In [1]: import numpy as np

In [2]: np.set_printoptions(suppress=True, linewidth=140)

In [3]: data = np.load("sample16.npy")

In [4]: data
Out[4]: 
array([[ 0.,  0., -3.,  0.,  2., -2., -1., -3.,  2., -3., -1., -1.],
       [ 0.,  0., -2.,  2.,  1.,  2., -3.,  2.,  1., -1., -3.,  0.],
       [-3., -2.,  0.,  0.,  0.,  0.,  0.,  0.,  0.,  0.,  0.,  0.],
       [ 0.,  2.,  0.,  0.,  0.,  0.,  0.,  0.,  0.,  0.,  0.,  0.],
       [ 2.,  1.,  0.,  0.,  0.,  0.,  0.,  0.,  0.,  0.,  0.,  0.],
       [-2.,  2.,  0.,  0.,  0.,  0.,  0.,  0.,  0.,  0.,  0.,  0.],
       [-1., -3.,  0.,  0.,  0.,  0.,  0.,  0.,  0.,  0.,  0.,  0.],
       [-3.,  2.,  0.,  0.,  0.,  0.,  0.,  0.,  0.,  0.,  0.,  0.],
       [ 2.,  1.,  0.,  0.,  0.,  0.,  0.,  0.,  0.,  0.,  0.,  0.],
       [-3., -1.,  0.,  0.,  0.,  0.,  0.,  0.,  0.,  0.,  0.,  0.],
       [-1., -3.,  0.,  0.,  0.,  0.,  0.,  0.,  0.,  0.,  0.,  0.],
       [-1.,  0.,  0.,  0.,  0.,  0.,  0.,  0.,  0.,  0.,  0.,  0.]])

In [5]: np.linalg.cond(data) > 100
Out[5]: np.True_

In [6]: np.linalg.matrix_rank(data, rtol=0.1)
Out[6]: np.int64(4)

In [7]: [round(float(x), 2) for x in np.linalg.svd(data, compute_uv=False)[:3]]
Out[7]: [6.99, 6.99, 5.49]

In [8]: round(np.linalg.norm(data, 2) / np.linalg.norm(data), 2)
Out[8]: np.float64(0.56)

In [9]: left, s, Vh = np.linalg.svd(data)

In [10]: V = Vh[:(s > 1e-8).sum()]

In [11]: rng = np.random.default_rng(122)

In [12]: x0 = data[6] + -1 * data[2] + rng.integers(2) * np.eye(12)[0]

In [13]: x0
Out[13]: array([ 3., -1.,  0.,  0.,  0.,  0.,  0.,  0.,  0.,  0.,  0.,  0.])

In [14]: np.round(np.diag(V.T @ V), 2)
Out[14]: array([1.  , 1.  , 0.27, 0.11, 0.1 , 0.26, 0.25, 0.41, 0.1 , 0.22, 0.25, 0.03])

In [15]: round(float(np.linalg.norm(x0 - V.T @ V @ x0)), 2)
Out[15]: 0.0

In [16]: np.linalg.lstsq(data[:-1].T, data[-1])[2]
Out[16]: np.int32(4)

In [17]: np.abs(np.diag(np.linalg.qr(data)[1])) > 1e-9
Out[17]: array([ True,  True,  True,  True, False, False, False, False, False, False, False, False])

In [18]: round(np.trace(np.linalg.pinv(data) @ data), 2)
Out[18]: np.float64(4.0)

In [19]: np.unique(data.round(6), axis=0).shape
Out[19]: (10, 12)

In [20]: W0 = np.load("case19.npy")

In [21]: W0.round(2) + 0
Out[21]: 
array([[-0.23,  0.04,  0.3 ,  0.16,  0.69,  0.07,  0.15, -0.08,  0.33,  0.07,  0.02, -0.09, -0.14, -0.42],
       [-0.48, -0.3 ,  0.33, -0.41, -0.34,  0.07,  0.23, -0.07,  0.22, -0.07,  0.17,  0.12, -0.33,  0.12],
       [-0.05,  0.19, -0.13, -0.09, -0.16,  0.13,  0.11,  0.6 ,  0.47,  0.18,  0.2 , -0.41,  0.25,  0.01],
       [-0.3 ,  0.38,  0.05, -0.24,  0.34,  0.15, -0.22, -0.04, -0.37,  0.22,  0.42, -0.04,  0.03,  0.41],
       [-0.34, -0.25, -0.14,  0.29, -0.23,  0.23, -0.47, -0.28, -0.04, -0.11,  0.28, -0.32,  0.18, -0.3 ],
       [-0.39,  0.1 ,  0.1 , -0.01,  0.08, -0.28, -0.2 ,  0.41, -0.23, -0.51, -0.4 , -0.25, -0.11,  0.03],
       [ 0.18,  0.15, -0.3 , -0.01,  0.08,  0.56,  0.  , -0.16,  0.19, -0.33, -0.14, -0.23, -0.49,  0.24],
       [-0.11,  0.49, -0.08, -0.08, -0.3 , -0.29,  0.19, -0.37, -0.08,  0.31, -0.17, -0.38, -0.23, -0.24],
       [-0.43,  0.08, -0.12,  0.1 ,  0.  ,  0.28,  0.24, -0.21,  0.1 ,  0.08, -0.5 ,  0.16,  0.5 ,  0.23],
       [-0.16, -0.06, -0.42, -0.07,  0.03,  0.25,  0.46,  0.25, -0.47, -0.06,  0.14,  0.14, -0.08, -0.43],
       [ 0.  ,  0.45,  0.17, -0.14, -0.22,  0.3 , -0.41,  0.15,  0.1 ,  0.02, -0.14,  0.49, -0.06, -0.38],
       [ 0.09, -0.09,  0.53,  0.4 , -0.18,  0.38,  0.11,  0.21, -0.34,  0.31, -0.15, -0.21, -0.14,  0.1 ],
       [-0.14, -0.38, -0.34, -0.15,  0.14, -0.03, -0.34,  0.17,  0.03,  0.57, -0.33,  0.02, -0.3 ,  0.01],
       [-0.27,  0.18, -0.21,  0.66, -0.11, -0.22,  0.05,  0.13,  0.17,  0.04,  0.22,  0.33, -0.32,  0.22]])

In [22]: z = rng.permutation(14)

In [23]: out = W0[:, z] * rng.choice([-1, 1], 14)

In [24]: out.round(2) + 0
Out[24]: 
array([[-0.69, -0.23,  0.08,  0.14,  0.15,  0.33, -0.02,  0.16, -0.3 ,  0.42,  0.04, -0.09, -0.07, -0.07],
       [ 0.34, -0.48,  0.07,  0.33,  0.23,  0.22, -0.17, -0.41, -0.33, -0.12, -0.3 ,  0.12,  0.07, -0.07],
       [ 0.16, -0.05, -0.6 , -0.25,  0.11,  0.47, -0.2 , -0.09,  0.13, -0.01,  0.19, -0.41, -0.18, -0.13],
       [-0.34, -0.3 ,  0.04, -0.03, -0.22, -0.37, -0.42, -0.24, -0.05, -0.41,  0.38, -0.04, -0.22, -0.15],
       [ 0.23, -0.34,  0.28, -0.18, -0.47, -0.04, -0.28,  0.29,  0.14,  0.3 , -0.25, -0.32,  0.11, -0.23],
       [-0.08, -0.39, -0.41,  0.11, -0.2 , -0.23,  0.4 , -0.01, -0.1 , -0.03,  0.1 , -0.25,  0.51,  0.28],
       [-0.08,  0.18,  0.16,  0.49,  0.  ,  0.19,  0.14, -0.01,  0.3 , -0.24,  0.15, -0.23,  0.33, -0.56],
       [ 0.3 , -0.11,  0.37,  0.23,  0.19, -0.08,  0.17, -0.08,  0.08,  0.24,  0.49, -0.38, -0.31,  0.29],
       [ 0.  , -0.43,  0.21, -0.5 ,  0.24,  0.1 ,  0.5 ,  0.1 ,  0.12, -0.23,  0.08,  0.16, -0.08, -0.28],
       [-0.03, -0.16, -0.25,  0.08,  0.46, -0.47, -0.14, -0.07,  0.42,  0.43, -0.06,  0.14,  0.06, -0.25],
       [ 0.22,  0.  , -0.15,  0.06, -0.41,  0.1 ,  0.14, -0.14, -0.17,  0.38,  0.45,  0.49, -0.02, -0.3 ],
       [ 0.18,  0.09, -0.21,  0.14,  0.11, -0.34,  0.15,  0.4 , -0.53, -0.1 , -0.09, -0.21, -0.31, -0.38],
       [-0.14, -0.14, -0.17,  0.3 , -0.34,  0.03,  0.33, -0.15,  0.34, -0.01, -0.38,  0.02, -0.57,  0.03],
       [ 0.11, -0.27, -0.13,  0.32,  0.05,  0.17, -0.22,  0.66,  0.21, -0.22,  0.18,  0.33, -0.04,  0.22]])

In [25]: left, _, Vh = np.linalg.svd(W0.T @ out)

In [26]: z
Out[26]: array([ 4,  0,  7, 12,  6,  8, 10,  3,  2, 13,  1, 11,  9,  5])
